% ipython --no-banner

In [1]: import numpy as np

In [2]: from numpy import linalg as LA

In [3]: np.set_printoptions(precision=1, suppress=True, linewidth=120, floatmode="fixed")

In [4]: def rd(a):
   ...:     return np.round(a, 1) + 0
   ...: 

In [5]: K = np.load("dump.npy")

In [6]: rd(K)
Out[6]: 
array([[-0.5,  0.8,  0.3,  0.2],
       [-0.4, -0.3, -0.6,  0.7],
       [ 0.2,  0.5, -0.8, -0.3],
       [ 0.7,  0.3,  0.1,  0.6]])

In [7]: # keeps lengths

In [8]: r0 = np.array([-2, 2, 0, -1])

In [9]: M2 = K + np.outer(r0, np.eye(4)[1])

In [10]: rd(LA.det(M2) / LA.det(K)), rd(1 + LA.solve(K, r0)[1])
Out[10]: (np.float64(-1.3), np.float64(-1.3))

In [11]: LA.matrix_rank(M2 - K)
Out[11]: np.int64(1)

In [12]: LA.matrix_rank(LA.inv(M2) - LA.inv(K), tol=1e-8)
Out[12]: np.int64(1)

In [13]: rd(LA.det(K[::-1]))
Out[13]: np.float64(-1.0)

In [14]: rd(LA.det(K.T))
Out[14]: np.float64(-1.0)

In [15]: rd(np.kron(np.eye(2, dtype=int), K))
Out[15]: 
array([[-0.5,  0.8,  0.3,  0.2,  0.0,  0.0,  0.0,  0.0],
       [-0.4, -0.3, -0.6,  0.7,  0.0,  0.0,  0.0,  0.0],
       [ 0.2,  0.5, -0.8, -0.3,  0.0,  0.0,  0.0,  0.0],
       [ 0.7,  0.3,  0.1,  0.6,  0.0,  0.0,  0.0,  0.0],
       [ 0.0,  0.0,  0.0,  0.0, -0.5,  0.8,  0.3,  0.2],
       [ 0.0,  0.0,  0.0,  0.0, -0.4, -0.3, -0.6,  0.7],
       [ 0.0,  0.0,  0.0,  0.0,  0.2,  0.5, -0.8, -0.3],
       [ 0.0,  0.0,  0.0,  0.0,  0.7,  0.3,  0.1,  0.6]])

In [16]: rd(np.einsum("ii->", K))
Out[16]: np.float64(-1.0)

In [17]: M2 = np.array([[-3, 3, -1], [-2, 3, 3]])

In [18]: C = np.kron(M2, K)

In [19]: C.shape
Out[19]: (8, 12)

In [20]: rd(C)
Out[20]: 
array([[ 1.6, -2.3, -0.9, -0.7, -1.6,  2.3,  0.9,  0.7,  0.5, -0.8, -0.3, -0.2],
       [ 1.2,  0.8,  1.7, -2.0, -1.2, -0.8, -1.7,  2.0,  0.4,  0.3,  0.6, -0.7],
       [-0.6, -1.6,  2.3,  0.9,  0.6,  1.6, -2.3, -0.9, -0.2, -0.5,  0.8,  0.3],
       [-2.2, -0.8, -0.4, -1.9,  2.2,  0.8,  0.4,  1.9, -0.7, -0.3, -0.1, -0.6],
       [ 1.1, -1.5, -0.6, -0.5, -1.6,  2.3,  0.9,  0.7, -1.6,  2.3,  0.9,  0.7],
       [ 0.8,  0.6,  1.1, -1.4, -1.2, -0.8, -1.7,  2.0, -1.2, -0.8, -1.7,  2.0],
       [-0.4, -1.0,  1.5,  0.6,  0.6,  1.6, -2.3, -0.9,  0.6,  1.6, -2.3, -0.9],
       [-1.5, -0.5, -0.2, -1.3,  2.2,  0.8,  0.4,  1.9,  2.2,  0.8,  0.4,  1.9]])

In [21]: LA.matrix_rank(C)
Out[21]: np.int64(8)

In [22]: rd(LA.svd(K, compute_uv=False))
Out[22]: array([1.0, 1.0, 1.0, 1.0])

In [23]: rd(K @ K.T)
Out[23]: 
array([[1.0, 0.0, 0.0, 0.0],
       [0.0, 1.0, 0.0, 0.0],
       [0.0, 0.0, 1.0, 0.0],
       [0.0, 0.0, 0.0, 1.0]])

In [24]: r0 = np.array([4, 0])

In [25]: rd(np.polyval(r0, K[0]))
Out[25]: array([-2.1,  3.1,  1.1,  1.0])

In [26]: rd(np.cross(K[0, :3], K[3, :3]))
Out[26]: array([ 0.0,  0.3, -0.7])

In [27]: feats = np.load("w.npy")

In [28]: feats
Out[28]: 
array([[ 1,  1,  1,  1,  1,  1,  1,  1],
       [ 1,  1, -1, -1,  1,  1, -1, -1]])

In [29]: # columns 0 and 1 are equal

In [30]: rng = np.random.default_rng(4316)

In [31]: M2 = feats + rng.integers(-2, 3, (2, 1)) @ rng.integers(-2, 3, (1, 8))

In [32]: M2
Out[32]: 
array([[ 3,  3,  0,  1, -1,  1, -1,  1],
       [-3, -3,  1, -1,  5,  1,  3, -1]])

In [33]: rd(LA.svd(M2 - feats, compute_uv=False))
Out[33]: array([9.2, 0.0])

In [34]: M2 - feats
Out[34]: 
array([[ 2,  2, -1,  0, -2,  0, -2,  0],
       [-4, -4,  2,  0,  4,  0,  4,  0]])

In [35]: np.abs(M2 - feats).sum(axis=1)
Out[35]: array([ 9, 18])

In [36]: LA.matrix_rank(M2 - feats, tol=1e-8)
Out[36]: np.int64(1)

In [37]: mat = np.load("m.npy")

In [38]: mat
Out[38]: 
array([[1, 4, 5, 3, 3, 1],
       [4, 1, 4, 5, 3, 3],
       [5, 4, 1, 4, 5, 3],
       [3, 5, 4, 1, 4, 5],
       [3, 3, 5, 4, 1, 4],
       [1, 3, 3, 5, 4, 1]])

In [39]: mat @ mat
Out[39]: 
array([[61, 55, 56, 63, 59, 56],
       [55, 76, 72, 65, 70, 59],
       [56, 72, 92, 78, 65, 63],
       [63, 65, 78, 92, 72, 56],
       [59, 70, 65, 72, 76, 55],
       [56, 59, 63, 56, 55, 61]])

In [40]: rd(np.abs(LA.eigvals(mat)).max())
Out[40]: np.float64(19.8)

In [41]: np.trace(mat)
Out[41]: np.int64(6)

In [42]: M = np.load("run1.npy")

In [43]: M
Out[43]: 
array([[ 1,  1,  1,  1,  1,  1,  1,  1],
       [ 1, -1,  1, -1, -1,  1, -1,  1],
       [ 1, -1, -1,  1,  1, -1, -1,  1]])

In [44]: M2 = M / LA.norm(M, axis=1, keepdims=True)

In [45]: G = M2 @ M2.T

In [46]: rd(G)
Out[46]: 
array([[1.0, 0.0, 0.0],
       [0.0, 1.0, 0.0],
       [0.0, 0.0, 1.0]])

In [47]: np.degrees(np.arccos(np.clip(G[2, 1], -1, 1)))
Out[47]: np.float64(90.0)

In [48]: np.argwhere(np.triu(np.abs(G) > 0.95, 1))
Out[48]: array([], shape=(0, 2), dtype=int64)

In [49]: rd(LA.norm(M2, axis=1))
Out[49]: array([1.0, 1.0, 1.0])

In [50]: rd(G[2])
Out[50]: array([0.0, 0.0, 1.0])

In [51]: G = M.T @ M

In [52]: np.diag(G)
Out[52]: array([3, 3, 3, 3, 3, 3, 3, 3])

In [53]: (M @ M.T).shape
Out[53]: (3, 3)

In [54]: rd(LA.eigvalsh(G)[::-1])
Out[54]: array([8.0, 8.0, 8.0, 0.0, 0.0, 0.0, 0.0, 0.0])

In [55]: x = np.array([2, 2, -3, -2, 3, 0, 0, -1])

In [56]: M * x
Out[56]: 
array([[ 2,  2, -3, -2,  3,  0,  0, -1],
       [ 2, -2, -3,  2, -3,  0,  0, -1],
       [ 2, -2,  3, -2,  3,  0,  0, -1]])

In [57]: M @ np.eye(8)[1]
Out[57]: array([ 1.0, -1.0, -1.0])

In [58]: M @ np.ones(8)
Out[58]: array([8.0, 0.0, 0.0])

In [59]: M @ x
Out[59]: array([ 1, -5,  3])

In [60]: M @ (2 * x)
Out[60]: array([  2, -10,   6])

In [61]: x = np.array([2, 0, 2, 1, 0, 0, 1, 3])

In [62]: h1 = np.maximum(M @ x, 0)

In [63]: np.flatnonzero(h1 > 1e-9)
Out[63]: array([0, 1, 2])

In [64]: np.maximum(M @ (3 * x), 0)
Out[64]: array([27, 15,  9])

In [65]: W0 = np.load("layer19.npy")

In [66]: W0
Out[66]: 
array([[-17.4, -22.5, -20.0,  27.5, -11.6],
       [-18.7, -21.2, -20.4,  27.6, -12.5],
       [-18.4, -19.8, -19.7,  26.6, -11.1],
       [-16.9, -18.5, -20.8,  26.3, -12.4],
       [-19.1, -20.2, -20.4,  27.4, -11.5],
       [-20.1, -20.6, -22.3,  26.6, -13.1],
       [-16.8, -21.7, -22.2,  27.7, -11.0],
       [-19.6, -20.9, -22.3,  26.9, -10.8],
       [-19.0, -22.8, -22.4,  26.9, -10.9],
       [-18.7, -21.8, -20.3,  28.6, -13.7],
       [-18.7, -21.5, -21.4,  26.0, -12.5],
       [-16.8, -22.5, -22.2,  26.5, -10.8],
       [-18.3, -21.3, -19.5,  25.6, -13.0],
       [-16.7, -19.8, -21.9,  26.2, -12.3],
       [-19.2, -21.4, -20.7,  25.3, -12.0],
       [-18.8, -22.6, -19.9,  28.5, -11.9],
       [-19.0, -21.0, -17.8,  26.9, -12.1],
       [-18.3, -21.0, -22.9,  26.6, -12.1]])

In [67]: C = W0[[17, 9]].astype(float)

In [68]: for _ in range(3):
    ...:     labels = LA.norm(W0[:, None] - C, axis=-1).argmin(axis=1)
    ...:     C = np.array([W0[labels == j].mean(axis=0) for j in range(2)])
    ...: 

In [69]: labels
Out[69]: array([1, 1, 0, 0, 0, 0, 0, 0, 0, 1, 0, 0, 1, 0, 0, 1, 1, 0])

In [70]: rd(C[1] - C[0])
Out[70]: array([-0.2, -0.8,  1.9,  0.9, -0.8])

In [71]: rd(C)
Out[71]: 
array([[-18.3, -20.9, -21.6,  26.6, -11.7],
       [-18.5, -21.7, -19.6,  27.4, -12.5]])

In [72]: np.abs(C[1] - C[0]).argmax()
Out[72]: np.int64(2)

In [73]: Ac = (W0 - W0.mean(axis=0)) / W0.std(axis=0)

In [74]: rd(Ac.std(axis=0))
Out[74]: array([1.0, 1.0, 1.0, 1.0, 1.0])

In [75]: np.argwhere(np.abs(Ac) > 2)
Out[75]: 
array([[ 3,  1],
       [ 9,  4],
       [16,  2]])

In [76]: beta = LA.lstsq(np.delete(Ac, 0, axis=1), Ac[:, 0])[0]

In [77]: np.abs(beta).argmax()
Out[77]: np.int64(3)

In [78]: rd(1 - np.var(Ac[:, 0] - np.delete(Ac, 0, axis=1) @ beta))
Out[78]: np.float64(0.1)

In [79]: rd(beta)
Out[79]: array([ 0.2, -0.1,  0.0,  0.2])

In [80]: M2 = np.c_[W0[:, :3] @ np.array([[3, 3, 3], [4, 5, 4], [7, 9, 0]]), np.array([-7, 3, 0, 9, -1, -2, 3, 3, -8, -8, -2, 2, 9, -6, 2, 9, -9, 8])]

In [81]: rd(M2)
Out[81]: 
array([[-282.2, -344.7, -142.2,   -7.0],
       [-283.7, -345.7, -140.9,    3.0],
       [-272.3, -331.5, -134.4,    0.0],
       [-270.3, -330.4, -124.7,    9.0],
       [-280.9, -341.9, -138.1,   -1.0],
       [-298.8, -364.0, -142.7,   -2.0],
       [-292.6, -358.7, -137.2,    3.0],
       [-298.5, -364.0, -142.4,    3.0],
       [-305.0, -372.6, -148.2,   -8.0],
       [-285.4, -347.8, -143.3,   -8.0],
       [-291.9, -356.2, -142.1,   -2.0],
       [-295.8, -362.7, -140.4,    2.0],
       [-276.6, -336.9, -140.1,    9.0],
       [-282.6, -346.2, -129.3,   -6.0],
       [-288.1, -350.9, -143.2,    2.0],
       [-286.1, -348.5, -146.8,    9.0],
       [-265.6, -322.2, -141.0,   -9.0],
       [-299.2, -366.0, -138.9,    8.0]])

In [82]: LA.matrix_rank(M2)
Out[82]: np.int64(4)

In [83]: rd(LA.lstsq(W0, M2[:, 0])[0])
Out[83]: array([3.0, 4.0, 7.0, 0.0, 0.0])

In [84]: O, R = LA.qr(W0)

In [85]: rd(O @ R)
Out[85]: 
array([[-17.4, -22.5, -20.0,  27.5, -11.6],
       [-18.7, -21.2, -20.4,  27.6, -12.5],
       [-18.4, -19.8, -19.7,  26.6, -11.1],
       [-16.9, -18.5, -20.8,  26.3, -12.4],
       [-19.1, -20.2, -20.4,  27.4, -11.5],
       [-20.1, -20.6, -22.3,  26.6, -13.1],
       [-16.8, -21.7, -22.2,  27.7, -11.0],
       [-19.6, -20.9, -22.3,  26.9, -10.8],
       [-19.0, -22.8, -22.4,  26.9, -10.9],
       [-18.7, -21.8, -20.3,  28.6, -13.7],
       [-18.7, -21.5, -21.4,  26.0, -12.5],
       [-16.8, -22.5, -22.2,  26.5, -10.8],
       [-18.3, -21.3, -19.5,  25.6, -13.0],
       [-16.7, -19.8, -21.9,  26.2, -12.3],
       [-19.2, -21.4, -20.7,  25.3, -12.0],
       [-18.8, -22.6, -19.9,  28.5, -11.9],
       [-19.0, -21.0, -17.8,  26.9, -12.1],
       [-18.3, -21.0, -22.9,  26.6, -12.1]])

In [86]: rd(O.T @ O)
Out[86]: 
array([[1.0, 0.0, 0.0, 0.0, 0.0],
       [0.0, 1.0, 0.0, 0.0, 0.0],
       [0.0, 0.0, 1.0, 0.0, 0.0],
       [0.0, 0.0, 0.0, 1.0, 0.0],
       [0.0, 0.0, 0.0, 0.0, 1.0]])

In [87]: data = np.loadtxt("x.csv", delimiter=",")

In [88]: data
Out[88]: 
array([[-1.7, -0.5, -0.5],
       [-3.8, -2.5, -2.0],
       [-0.5,  0.2,  1.0],
       [ 1.6,  0.9,  2.5],
       [ 0.0,  0.3,  0.7],
       [ 4.1,  0.1,  0.1],
       [ 0.9,  0.7, -1.1],
       [ 2.6,  2.5,  1.5],
       [-1.3, -0.9, -1.8],
       [ 1.5,  0.3, -0.7],
       [ 1.4, -0.8, -1.0],
       [-2.3, -1.0, -3.7],
       [ 0.5,  2.0,  3.4],
       [ 4.9,  3.1,  3.0],
       [-1.2, -0.7,  0.6],
       [ 1.6,  1.7,  3.1],
       [-6.4, -3.3, -2.0],
       [ 2.2,  0.9,  1.1],
       [ 5.8,  3.0,  4.4],
       [-0.4,  0.4,  1.2],
       [-0.8, -1.0, -1.1],
       [ 5.1,  2.5,  2.3],
       [ 2.7,  1.9,  2.8],
       [ 1.8,  2.3, -1.1],
       [ 3.0,  1.7,  0.2],
       [ 4.3,  3.6,  2.8],
       [-3.2, -1.7, -0.8],
       [-1.6,  0.0,  1.2],
       [ 2.1,  1.2,  1.1],
       [-0.5, -0.6, -0.3],
       [-2.7, -0.8,  0.2],
       [ 0.2, -0.1, -0.6],
       [-1.5, -1.5,  0.8]])

In [89]: labels = data[:, 2] > np.median(data[:, 2])

In [90]: r0 = data[labels].mean(axis=0) - data[~labels].mean(axis=0)

In [91]: ((data - data.mean(axis=0)) @ r0 > 0).astype(int)
Out[91]: array([0, 0, 0, 1, 0, 1, 0, 1, 0, 0, 0, 0, 1, 1, 0, 1, 0, 1, 1, 0, 0, 1, 1, 1, 1, 1, 0, 0, 1, 0, 0, 0, 0])

In [92]: rd((((data - data.mean(axis=0)) @ r0 > 0) == labels).mean())
Out[92]: np.float64(0.8)

In [93]: X = 3 * np.eye(5) + np.ones((5, 5))

In [94]: X
Out[94]: 
array([[4.0, 1.0, 1.0, 1.0, 1.0],
       [1.0, 4.0, 1.0, 1.0, 1.0],
       [1.0, 1.0, 4.0, 1.0, 1.0],
       [1.0, 1.0, 1.0, 4.0, 1.0],
       [1.0, 1.0, 1.0, 1.0, 4.0]])

In [95]: # symmetric

In [96]: evals, vecs = LA.eigh(X)

In [97]: np.abs(vecs[:, -1]).round(6).argmax()
Out[97]: np.int64(0)

In [98]: (evals > 1e-8).sum(), (evals < -1e-8).sum()
Out[98]: (np.int64(5), np.int64(0))

In [99]: rd(vecs @ np.diag(evals) @ vecs.T)
Out[99]: 
array([[4.0, 1.0, 1.0, 1.0, 1.0],
       [1.0, 4.0, 1.0, 1.0, 1.0],
       [1.0, 1.0, 4.0, 1.0, 1.0],
       [1.0, 1.0, 1.0, 4.0, 1.0],
       [1.0, 1.0, 1.0, 1.0, 4.0]])

In [100]: rd(np.abs(vecs[:, -1]))
Out[100]: array([0.4, 0.4, 0.4, 0.4, 0.4])

In [101]: rd(vecs.T @ X @ vecs)
Out[101]: 
array([[3.0, 0.0, 0.0, 0.0, 0.0],
       [0.0, 3.0, 0.0, 0.0, 0.0],
       [0.0, 0.0, 3.0, 0.0, 0.0],
       [0.0, 0.0, 0.0, 3.0, 0.0],
       [0.0, 0.0, 0.0, 0.0, 8.0]])

In [102]: evals.sum(), np.trace(X)
Out[102]: (np.float64(20.0), np.float64(20.0))
